$ python -q
>>> import numpy as np
>>> np.set_printoptions(suppress=True, linewidth=120)
>>> tidy = lambda a: np.round(a, 1) + 0
>>> feats = np.loadtxt("arr.csv", delimiter=",")
>>> feats
array([[0., 2., 0.],
       [0., 0., 0.],
       [0., 0., 0.]])
>>> tidy(np.linalg.pinv(feats))
array([[0. , 0. , 0. ],
       [0.5, 0. , 0. ],
       [0. , 0. , 0. ]])
>>> feats.T @ feats
array([[0., 0., 0.],
       [0., 4., 0.],
       [0., 0., 0.]])
>>> tidy(np.linalg.svd(feats, compute_uv=False))
array([2., 0., 0.])
>>> cent = 3 * np.array([[0.5, -1.7, 0.3], [-0.7, 0.3, 0.7]])
>>> rng = np.random.default_rng(1114)
>>> idx = rng.integers(0, 2, 11)
>>> E = cent[idx] + rng.normal(size=(11, 3))
>>> tidy(E)
array([[ 2.2, -5.7,  1. ],
       [ 1.9, -4.6,  1. ],
       [-0.6, -0.5,  2. ],
       [-0.7,  0.8,  2.6],
       [-2.3,  0.9,  0.8],
       [-2.5,  1.1,  4.2],
       [ 0. ,  0.8,  2.3],
       [-2. ,  0.6,  2.2],
       [ 1.1, -4.9,  0.6],
       [-2.9,  0.6,  1.5],
       [ 2.6, -4.1,  0.5]])
>>> C2 = np.cov(E, rowvar=False)
>>> tidy(np.polyfit(E[:, 1], E[:, 0], 1))
array([-0.6, -1.1])
>>> tidy(np.corrcoef(E.T))
array([[ 1. , -0.9, -0.6],
       [-0.9,  1. ,  0.7],
       [-0.6,  0.7,  1. ]])
>>> tidy(np.corrcoef(E[:, 1], E[:, 0])[0, 1])
np.float64(-0.9)
>>> tidy(np.linalg.eigvalsh(C2)[::-1])
array([11.8,  0.8,  0.5])
>>> tidy(E.std(axis=0))
array([1.9, 2.7, 1.1])
>>> hat = E @ np.linalg.solve(E.T @ E, E.T)
>>> np.linalg.matrix_rank(np.eye(11) - hat)
np.int64(8)
>>> tidy(np.linalg.eigvalsh(hat))
array([0., 0., 0., 0., 0., 0., 0., 0., 1., 1., 1.])
>>> tidy(np.trace(hat))
np.float64(3.0)
>>> tidy(hat @ E[:, 1])
array([-5.7, -4.6, -0.5,  0.8,  0.9,  1.1,  0.8,  0.6, -4.9,  0.6, -4.1])
>>> tidy(np.linalg.norm(E))
np.float64(13.6)
>>> np.linalg.matrix_rank(E)
np.int64(3)
>>> tidy(np.abs(E).max())
np.float64(5.7)
>>> E[:, 3]
Traceback (most recent call last):
  File "<python-input-27>", line 1, in <module>
    E[:, 3]
    ~^^^^^^
IndexError: index 3 is out of bounds for axis 1 with size 3
>>> E.shape
(11, 3)
>>> np.zeros(11, 3)
Traceback (most recent call last):
  File "<python-input-29>", line 1, in <module>
    np.zeros(11, 3)
    ~~~~~~~~^^^^^^^
TypeError: Cannot interpret '3' as a data type
>>> A = np.minimum.outer(np.arange(1, 4), np.arange(1, 4)) * 3
>>> A
array([[3, 3, 3],
       [3, 6, 6],
       [3, 6, 9]])
>>> idx = rng.permutation(3)
>>> out = E[:, idx] * rng.choice([-1, 1], 3)
>>> tidy(out)
array([[-2.2,  1. , -5.7],
       [-1.9,  1. , -4.6],
       [ 0.6,  2. , -0.5],
       [ 0.7,  2.6,  0.8],
       [ 2.3,  0.8,  0.9],
       [ 2.5,  4.2,  1.1],
       [ 0. ,  2.3,  0.8],
       [ 2. ,  2.2,  0.6],
       [-1.1,  0.6, -4.9],
       [ 2.9,  1.5,  0.6],
       [-2.6,  0.5, -4.1]])
>>> U, _, Vh = np.linalg.svd(E.T @ out)
>>> idx
array([0, 2, 1])
>>> tidy(np.linalg.lstsq(E, out)[0])
array([[-1.,  0.,  0.],
       [ 0.,  0.,  1.],
       [ 0.,  1.,  0.]])
>>> vec = np.array([-3, 1, -2])
>>> rhs = A @ vec
>>> rhs
array([-12, -15, -21])
>>> tidy(np.linalg.solve(A, A[:, 2]))
array([0., 0., 1.])
>>> tidy(np.linalg.solve(A, rhs))
array([-3.,  1., -2.])
>>> tidy(np.linalg.solve(A.T, A[0]))
array([1., 0., 0.])
>>> W0 = np.array([[0.3, 0.8, 2.6],
...     [-0.4, -0.1, -0.4],
...     [0.4, 0.8, 2.6],
...     [0.9, 0.2, -0.3]])
>>> # column 2 dominates
>>> vec = np.array([3, 0, 0])
>>> h = np.maximum(W0 @ vec, 0)
>>> W0 * (h > 1e-9)[:, None]
array([[ 0.3,  0.8,  2.6],
       [-0. , -0. , -0. ],
       [ 0.4,  0.8,  2.6],
       [ 0.9,  0.2, -0.3]])
>>> tidy(W0.T @ h)
array([3.2, 2.2, 4.7])
>>> idx = rng.integers(0, 3, 3)
>>> data = np.array([[-1, -1, 0], [2, -1, 1], [2, 2, 2]]) * (idx[:, None] == idx)
>>> data
array([[-1,  0,  0],
       [ 0, -1,  1],
       [ 0,  2,  2]])
>>> out = np.c_[E[:, :2] @ np.array([[0, -1], [-2, 1]]), np.array([3, 0, -3, -1, -2, 3, 2, -3, 2, -2, -3])]
>>> tidy(out)
array([[11.5, -7.9,  3. ],
       [ 9.2, -6.5,  0. ],
       [ 1. ,  0.2, -3. ],
       [-1.5,  1.4, -1. ],
       [-1.7,  3.2, -2. ],
       [-2.2,  3.6,  3. ],
       [-1.6,  0.8,  2. ],
       [-1.3,  2.6, -3. ],
       [ 9.8, -6. ,  2. ],
       [-1.3,  3.5, -2. ],
       [ 8.2, -6.7, -3. ]])
>>> tidy(np.linalg.norm(out - E @ np.linalg.lstsq(E, out)[0], axis=0))
array([0. , 0. , 7.5])
>>> tidy(np.linalg.lstsq(E, out[:, 0])[0])
array([ 0., -2.,  0.])
>>> np.linalg.matrix_rank(out)
np.int64(3)
>>> tidy(np.linalg.norm(np.linalg.qr(E)[0].T @ out, axis=0) ** 2 / ((out ** 2).sum(axis=0) + 1e-12))
array([1. , 1. , 0.1])
>>> vec = np.array([1, 3, 2])
>>> rhs = out @ vec
>>> tidy(np.linalg.solve(out.T @ out, out.T @ rhs))
array([1., 3., 2.])
>>> tidy(rhs)
array([ -6.3, -10.3,  -4.6,   0.7,   3.9,  14.5,   4.8,   0.5,  -4.2,   5.2, -17.8])
>>> tidy(np.linalg.pinv(out) @ out)
array([[1., 0., 0.],
       [0., 1., 0.],
       [0., 0., 1.]])
>>> rhs = rhs + 0.1 * rng.normal(size=11)
>>> tidy(rhs)
array([ -6.5, -10.3,  -4.5,   0.7,   3.8,  14.3,   4.8,   0.4,  -4.3,   5.2, -17.9])
>>> b, *_ = np.linalg.lstsq(out, rhs)
>>> tidy(out.T @ (rhs - out @ b))
array([0., 0., 0.])
>>> tidy(b)
array([1., 3., 2.])
>>> [round(float(np.linalg.norm(np.linalg.solve(out.T @ out + lam * np.eye(3), out.T @ rhs))), 2) for lam in (0, 1, 10, 100)]
[3.69, 3.48, 2.46, 1.06]
>>> u = np.array([0, 1, 3])
>>> out = data + np.outer(u, np.eye(3)[1])
>>> tidy(np.linalg.det(out) / np.linalg.det(data)), tidy(1 + np.linalg.solve(data, u)[1])
(np.float64(1.2), np.float64(1.2))
>>> np.linalg.matrix_rank(out - data)
np.int64(1)
>>> Q, r_ = np.linalg.qr(data)
>>> tidy(r_)
array([[-1. ,  0. ,  0. ],
       [ 0. ,  2.2,  1.3],
       [ 0. ,  0. ,  1.8]])
>>> tidy(Q.T @ Q)
array([[1., 0., 0.],
       [0., 1., 0.],
       [0., 0., 1.]])
>>> Q.shape, r_.shape
((3, 3), (3, 3))
>>> tidy(Q)
array([[ 1. ,  0. ,  0. ],
       [ 0. , -0.4,  0.9],
       [ 0. ,  0.9,  0.4]])
>>> tidy(Q @ r_)
array([[-1.,  0.,  0.],
       [ 0., -1.,  1.],
       [ 0.,  2.,  2.]])
>>> X = np.load("sample17.npy")
>>> X
array([[1, 0, 0],
       [2, 1, 0],
       [8, 5, 1]])
>>> # row 2 dominates
>>> np.linalg.matrix_rank(X, rtol=0.1)
np.int64(1)
>>> [round(float(x), 1) for x in np.linalg.svd(X, compute_uv=False)[:3]]
[9.8, 0.6, 0.2]
>>> np.argsort(-np.linalg.norm(X, axis=0).round(6), kind="stable")[:3]
array([0, 1, 2])
>>> round(np.log10(np.linalg.cond(X)))
2
>>> arr = np.load("a.npy")
>>> tidy(arr)
array([[-0.2,  0.5, -0.8],
       [-0.2, -0.9, -0.5],
       [-1. ,  0.1,  0.2]])
>>> # columns are unit length and at right angles
>>> vec = np.array([3, 3, 1])
>>> rhs = arr @ vec
>>> tidy(rhs)
array([ 0.2, -3.5, -2.5])
>>> tidy(np.linalg.solve(arr, arr[:, 2]))
array([0., 0., 1.])
>>> tidy(np.linalg.solve(arr.T, arr[0]))
array([1., 0., 0.])
>>> tidy(np.linalg.solve(arr, rhs + arr[:, 1]))
array([3., 4., 1.])
>>> tidy(np.linalg.solve(arr, rhs))
array([3., 3., 1.])
